% ipython --no-banner

In [1]: import numpy as np

In [2]: from numpy import linalg as LA

In [3]: np.set_printoptions(suppress=True, linewidth=140)

In [4]: def tidy(a):
   ...:     return np.round(a, 2) + 0
   ...: 

In [5]: K = np.array([[2, 0, 0, 0], [4, 3, 0, 0], [-3, -3, -2, 0], [-2, -1, 0, 3]])

In [6]: blk = np.stack([K, 5 * K, K[::-1]])

In [7]: print(LA.matrix_rank(blk))
[4 4 4]

In [8]: print((blk @ K.T).shape)
(3, 4, 4)

In [9]: print(blk.shape)
(3, 4, 4)

In [10]: print(blk.sum(axis=0))
[[ 10  -1   0   3]
 [ 21  15  -2   0]
 [-14 -15 -12   0]
 [-10  -6   0  18]]

In [11]: print(tidy(LA.norm(blk, axis=(1, 2))))
[ 8.06 40.31  8.06]

In [12]: hat = np.triu(np.array([[4, 1, -5, -6], [-2, -6, 6, -8], [9, 8, 3, 0], [-5, -7, 6, -7]]), 1) + np.eye(4)

In [13]: other = hat @ K @ LA.inv(hat)

In [14]: print(tidy(np.poly(other)))
[  1.  -6.   5.  24. -36.]

In [15]: left, sigma, VT = LA.svd(K, full_matrices=False)

In [16]: print(np.allclose(left * sigma @ VT, K))
True

In [17]: print(tidy(np.sqrt((sigma ** 2).sum())), tidy(LA.norm(K)))
8.06 8.06

In [18]: print(tidy(np.cumsum(sigma ** 2) / np.sum(sigma ** 2)))
[0.81 0.94 0.99 1.  ]

In [19]: print((sigma > 1e-8).sum())
4

In [20]: print(tidy(np.abs(VT[0])))
[0.78 0.58 0.17 0.15]

In [21]: print(left.shape, sigma.shape, VT.shape)
(4, 4) (4,) (4, 4)

In [22]: print(tidy(sigma / sigma[0]))
[1.   0.4  0.24 0.14]

In [23]: print(tidy(left.T @ K @ VT.T))
[[7.25 0.   0.   0.  ]
 [0.   2.92 0.   0.  ]
 [0.   0.   1.73 0.  ]
 [0.   0.   0.   0.98]]

In [24]: print(tidy(VT @ VT.T))
[[1. 0. 0. 0.]
 [0. 1. 0. 0.]
 [0. 0. 1. 0.]
 [0. 0. 0. 1.]]

In [25]: vec = np.array([0, 3, -1, 5])

In [26]: y = K @ vec

In [27]: print(y)
[ 0  9 -7 12]

In [28]: print(tidy(LA.solve(K, -1 * y)))
[ 0. -3.  1. -5.]

In [29]: print(tidy(LA.norm(K, "nuc")))
12.88

In [30]: print(tidy(LA.norm(K, axis=0)))
[5.74 4.36 2.   3.  ]

In [31]: print(K[1] @ K[3])
-11

In [32]: print(LA.norm(K, axis=1).argmax())
1

In [33]: print(tidy(LA.norm(K) ** 2 / LA.norm(K, 2) ** 2))
1.24

In [34]: feats = np.loadtxt("mat.csv", delimiter=",")

In [35]: print(feats)
[[ 5.43  2.94  4.71]
 [ 2.5   0.52  2.73]
 [ 3.46  1.84  2.85]
 [ 3.48  0.12  4.6 ]
 [ 3.86  0.66  4.63]
 [ 0.19 -2.45  2.24]
 [ 2.32  1.    1.98]
 [-3.47 -2.94 -2.76]
 [ 2.24  1.83  1.03]
 [ 1.86 -0.48  2.77]
 [ 2.04 -0.27  2.83]
 [ 2.78  1.52  2.15]
 [ 9.83  5.64  8.61]]

In [36]: u, g = feats[0], feats[3]

In [37]: print(tidy(u @ u))
60.31

In [38]: p = (u @ g) / (u @ u) * u

In [39]: print(tidy((g - p) @ u))
0.0

In [40]: print(LA.matrix_rank(np.outer(u, g)))
1

In [41]: print(tidy(g - p))
[-0.2  -1.87  1.4 ]

In [42]: print(tidy(np.outer(u, g)))
[[18.9   0.65 24.98]
 [10.23  0.35 13.52]
 [16.39  0.57 21.67]]

In [43]: hat = feats @ LA.solve(feats.T @ feats, feats.T)

In [44]: print(tidy(np.trace(hat)))
3.0

In [45]: X = np.load("layer17.npy")

In [46]: print(X)
[[2 2 2 2]
 [0 2 0 2]
 [2 2 2 2]
 [0 2 0 2]]

In [47]: hat = np.triu(np.array([[-1, 2, -1, -2], [0, 1, 0, -2], [1, -1, 0, 1], [-1, 0, 0, 2]]), 1) + np.eye(4)

In [48]: other = hat @ X @ LA.inv(hat)

In [49]: print(tidy(LA.det(other)))
0.0

In [50]: print(LA.matrix_rank(other))
2

In [51]: other = X / np.sqrt((X ** 2).mean(axis=1, keepdims=True))

In [52]: print(tidy(LA.norm(other, axis=1)))
[2. 2. 2. 2.]

In [53]: print(tidy(other[1]))
[0.   1.41 0.   1.41]

In [54]: print((X + X.T) / 2)
[[2. 1. 2. 1.]
 [1. 2. 1. 2.]
 [2. 1. 2. 1.]
 [1. 2. 1. 2.]]

In [55]: print((X - X.T) / 2)
[[ 0.  1.  0.  1.]
 [-1.  0. -1.  0.]
 [ 0.  1.  0.  1.]
 [-1.  0. -1.  0.]]

In [56]: print(tidy(np.sort(np.abs(LA.eigvals(X)))))
[0. 0. 4. 4.]

In [57]: print(LA.matrix_power(X, 4))
[[128 512 128 512]
 [  0 128   0 128]
 [128 512 128 512]
 [  0 128   0 128]]

In [58]: print(tidy(LA.det(X)))
0.0

In [59]: print(np.allclose(X, X.T))
False
